In [1]: import numpy as np

In [2]: np.set_printoptions(precision=4, suppress=True, linewidth=100, sign=" ")

In [3]: rnd = lambda a: np.round(a, 4) + 0

In [4]: K = np.maximum(np.array([[2, 0],
   ...:     [2, 0],
   ...:     [2, 1],
   ...:     [1, 0],
   ...:     [0, 0],
   ...:     [2, 2],
   ...:     [0, 1],
   ...:     [0, 0],
   ...:     [1, 2],
   ...:     [1, 0],
   ...:     [2, 1],
   ...:     [1, 1],
   ...:     [2, 1],
   ...:     [0, 0],
   ...:     [2, 1],
   ...:     [1, 1],
   ...:     [1, 0]]) @ np.array([[1, 0, -2], [0, 2, 1]]) + np.array([5, 6, 3]), 0)

In [5]: K
Out[5]: 
array([[  7,   6,   0],
       [  7,   6,   0],
       [  7,   8,   0],
       [  6,   6,   1],
       [  5,   6,   3],
       [  7,  10,   1],
       [  5,   8,   4],
       [  5,   6,   3],
       [  6,  10,   3],
       [  6,   6,   1],
       [  7,   8,   0],
       [  6,   8,   2],
       [  7,   8,   0],
       [  5,   6,   3],
       [  7,   8,   0],
       [  6,   8,   2],
       [  6,   6,   1]])

In [6]: # rows 0 and 1 are equal

In [7]: Xs = K - K.mean(axis=0)

In [8]: Uu, s, vt = np.linalg.svd(Xs, full_matrices=False)

In [9]: rnd(s ** 2 / (s ** 2).sum())
Out[9]: array([ 0.5533,  0.4433,  0.0034])

In [10]: np.linalg.matrix_rank(Xs)
Out[10]: np.int64(3)

In [11]: rnd((s ** 2).sum() ** 2 / (s ** 4).sum())
Out[11]: np.float64(1.9892)

In [12]: B = np.c_[K[:, :2] @ np.array([[-2, 2], [1, -2]]), np.array([-5, -1, 5, -3, -5, 1, 1, 5, 2, -3, 5, -5, -4, -3, -1, -3, 3])]

In [13]: B
Out[13]: 
array([[-8,  2, -5],
       [-8,  2, -1],
       [-6, -2,  5],
       [-6,  0, -3],
       [-4, -2, -5],
       [-4, -6,  1],
       [-2, -6,  1],
       [-4, -2,  5],
       [-2, -8,  2],
       [-6,  0, -3],
       [-6, -2,  5],
       [-4, -4, -5],
       [-6, -2, -4],
       [-4, -2, -3],
       [-6, -2, -1],
       [-4, -4, -3],
       [-6,  0,  3]])

In [14]: np.linalg.matrix_rank(B)
Out[14]: np.int64(3)

In [15]: rnd(np.linalg.norm(B - K @ np.linalg.lstsq(K, B)[0], axis=0))
Out[15]: array([  0.    ,   0.    ,  13.8955])

In [16]: ang = np.radians(60)

In [17]: R = np.eye(3)

In [18]: R[0, 0] = R[1, 1] = np.cos(ang)

In [19]: R[0, 1], R[1, 0] = -np.sin(ang), np.sin(ang)

In [20]: rnd(R)
Out[20]: 
array([[ 0.5  , -0.866,  0.   ],
       [ 0.866,  0.5  ,  0.   ],
       [ 0.   ,  0.   ,  1.   ]])

In [21]: B = K @ R.T

In [22]: rnd(np.linalg.det(R)), np.trace(R)
Out[22]: (np.float64(1.0), np.float64(2.0))

In [23]: rnd(np.abs(B - K).max(axis=0))
Out[23]: array([ 12.1603,   3.0622,   0.    ])

In [24]: np.allclose(K @ K.T, B @ B.T)
Out[24]: True

In [25]: mat = np.array([[7, 3, 7], [2, 8, 0], [8, 9, 6], [6, 4, 8], [1, 5, 4]])

In [26]: mat[-1] = mat[0] + -3 * mat[1]

In [27]: mat
Out[27]: 
array([[  7,   3,   7],
       [  2,   8,   0],
       [  8,   9,   6],
       [  6,   4,   8],
       [  1, -21,   7]])

In [28]: B = np.c_[mat[:, :2] @ np.array([[-2, 1], [1, -1]]), np.array([9, 9, 3, 0, 1])]

In [29]: B
Out[29]: 
array([[-11,   4,   9],
       [  4,  -6,   9],
       [ -7,  -1,   3],
       [ -8,   2,   0],
       [-23,  22,   1]])

In [30]: rnd(np.linalg.lstsq(mat, B[:, 0])[0])
Out[30]: array([-2.,  1.,  0.])

In [31]: np.linalg.matrix_rank(B)
Out[31]: np.int64(3)

In [32]: M = np.array([[-0.3, -1.8, -1.83, -2.85, 0.6, -1.86],
    ...:     [1.14, 0.96, 1.76, 2.5, 0.17, 1.58],
    ...:     [-0.24, 1.44, 1.08, 1.8, -0.72, 1.2]])

In [33]: def softmax(z):
    ...:     e = np.exp(z - z.max(axis=-1, keepdims=True))
    ...:     return e / e.sum(axis=-1, keepdims=True)
    ...: 

In [34]: rnd(softmax(M).sum(axis=1))
Out[34]: array([ 1.,  1.,  1.])

In [35]: rnd(softmax(M[1] + -3))
Out[35]: array([ 0.105 ,  0.0877,  0.1952,  0.4092,  0.0398,  0.1631])

In [36]: scores = M @ M.T / np.sqrt(6)

In [37]: print(softmax(scores).round(6).argmax(axis=1))
[ 0  1  1]

In [38]: rnd(np.trace(np.linalg.pinv(M) @ M))
Out[38]: np.float64(2.0)

In [39]: np.linalg.lstsq(M[:-1].T, M[-1])[2]
Out[39]: np.int32(2)

In [40]: np.unique(M.round(6), axis=0).shape
Out[40]: (3, 6)

In [41]: print([round(float(x), 4) for x in np.linalg.svd(M, compute_uv=False)[:3]])
[6.2787, 1.3375, 0.0]

In [42]: gram = np.cov(K, rowvar=False)

In [43]: print(rnd(np.corrcoef(K[:, 1], K[:, 2])[0, 1]))
0.0305

In [44]: gram.shape
Out[44]: (3, 3)

In [45]: np.median(K, axis=0)
Out[45]: array([ 6.,  8.,  1.])

In [46]: rnd(np.linalg.eigvalsh(gram)[::-1])
Out[46]: array([ 2.4941,  1.9981,  0.0151])

In [47]: print(rnd(gram))
[[ 0.6544  0.3824 -1.0147]
 [ 0.3824  1.9706  0.0588]
 [-1.0147  0.0588  1.8824]]

In [48]: rnd(np.polyfit(K[:, 1], K[:, 2], 1))
Out[48]: array([ 0.0299,  1.194 ])

In [49]: ang = np.radians(15)

In [50]: R = np.eye(6)

In [51]: R[0, 0] = R[1, 1] = np.cos(ang)

In [52]: R[0, 1], R[1, 0] = -np.sin(ang), np.sin(ang)

In [53]: rnd(R)
Out[53]: 
array([[ 0.9659, -0.2588,  0.    ,  0.    ,  0.    ,  0.    ],
       [ 0.2588,  0.9659,  0.    ,  0.    ,  0.    ,  0.    ],
       [ 0.    ,  0.    ,  1.    ,  0.    ,  0.    ,  0.    ],
       [ 0.    ,  0.    ,  0.    ,  1.    ,  0.    ,  0.    ],
       [ 0.    ,  0.    ,  0.    ,  0.    ,  1.    ,  0.    ],
       [ 0.    ,  0.    ,  0.    ,  0.    ,  0.    ,  1.    ]])

In [54]: B = M @ R.T

In [55]: rnd(np.linalg.det(R)), rnd(np.trace(R))
Out[55]: (np.float64(1.0), np.float64(5.9319))

In [56]: rnd(np.abs(B - M).max(axis=0))
Out[56]: array([ 0.4761,  0.2623,  0.    ,  0.    ,  0.    ,  0.    ])

In [57]: O, _ = np.linalg.qr(np.array([[-1.5, 1.1, 0.5, 0.4, 1.1, 0.6],
    ...:     [-0.8, 2.5, 0.3, -1.2, -0.2, -0.6],
    ...:     [1.6, -0.7, -1.0, -0.6, -1.7, -1.6],
    ...:     [-0.4, 1.4, -0.7, -0.2, -0.9, -0.3],
    ...:     [0.0, -0.4, 0.2, 0.9, -0.2, -0.7],
    ...:     [0.0, -0.9, -1.1, -0.3, -0.2, -0.3]]))

In [58]: F = -2 * O

In [59]: rnd(F)
Out[59]: 
array([[ 1.2666, -0.2696,  0.1821,  0.2729, -0.4207,  1.4277],
       [ 0.6755,  1.4429, -0.0684, -0.7697,  0.9243,  0.1014],
       [-1.351 ,  0.6802,  0.4177,  0.1529, -0.051 ,  1.2295],
       [ 0.3378,  0.8459,  1.1249,  1.1275, -0.4752, -0.6388],
       [ 0.    , -0.3317, -0.2499,  1.2341,  1.5076,  0.1775],
       [ 0.    , -0.7464,  1.5684, -0.7179,  0.6837, -0.0023]])

In [60]: rnd(np.linalg.norm(F, "nuc"))
Out[60]: np.float64(12.0)

In [61]: rnd(np.linalg.norm(F, 1)), rnd(np.linalg.norm(F, np.inf))
Out[61]: (np.float64(4.3167), np.float64(4.55))

In [62]: rnd(np.linalg.norm(F) ** 2 / np.linalg.norm(F, 2) ** 2)
Out[62]: np.float64(6.0)

In [63]: print(rnd(np.linalg.norm(F[1] - F[0])))
2.8284

In [64]: rnd(np.linalg.norm(F, axis=0))
Out[64]: array([ 2.,  2.,  2.,  2.,  2.,  2.])

In [65]: rnd(F[1] @ F[0])
Out[65]: np.float64(0.0)

In [66]: rng = np.random.default_rng(3878)

In [67]: idx = rng.permutation(6)

In [68]: B = F[:, idx] * rng.choice([-1, 1], 6)

In [69]: rnd(B)
Out[69]: 
array([[-0.1821, -0.2696, -1.4277,  0.2729, -0.4207, -1.2666],
       [ 0.0684,  1.4429, -0.1014, -0.7697,  0.9243, -0.6755],
       [-0.4177,  0.6802, -1.2295,  0.1529, -0.051 ,  1.351 ],
       [-1.1249,  0.8459,  0.6388,  1.1275, -0.4752, -0.3378],
       [ 0.2499, -0.3317, -0.1775,  1.2341,  1.5076,  0.    ],
       [-1.5684, -0.7464,  0.0023, -0.7179,  0.6837,  0.    ]])

In [70]: Uu, _, vt = np.linalg.svd(F.T @ B)

In [71]: idx
Out[71]: array([ 2,  1,  5,  3,  4,  0])

In [72]: rnd(np.linalg.lstsq(F, B)[0])
Out[72]: 
array([[ 0.,  0.,  0.,  0.,  0., -1.],
       [ 0.,  1.,  0.,  0.,  0.,  0.],
       [-1.,  0.,  0.,  0.,  0.,  0.],
       [ 0.,  0.,  0.,  1.,  0.,  0.],
       [ 0.,  0.,  0.,  0.,  1.,  0.],
       [ 0.,  0., -1.,  0.,  0.,  0.]])
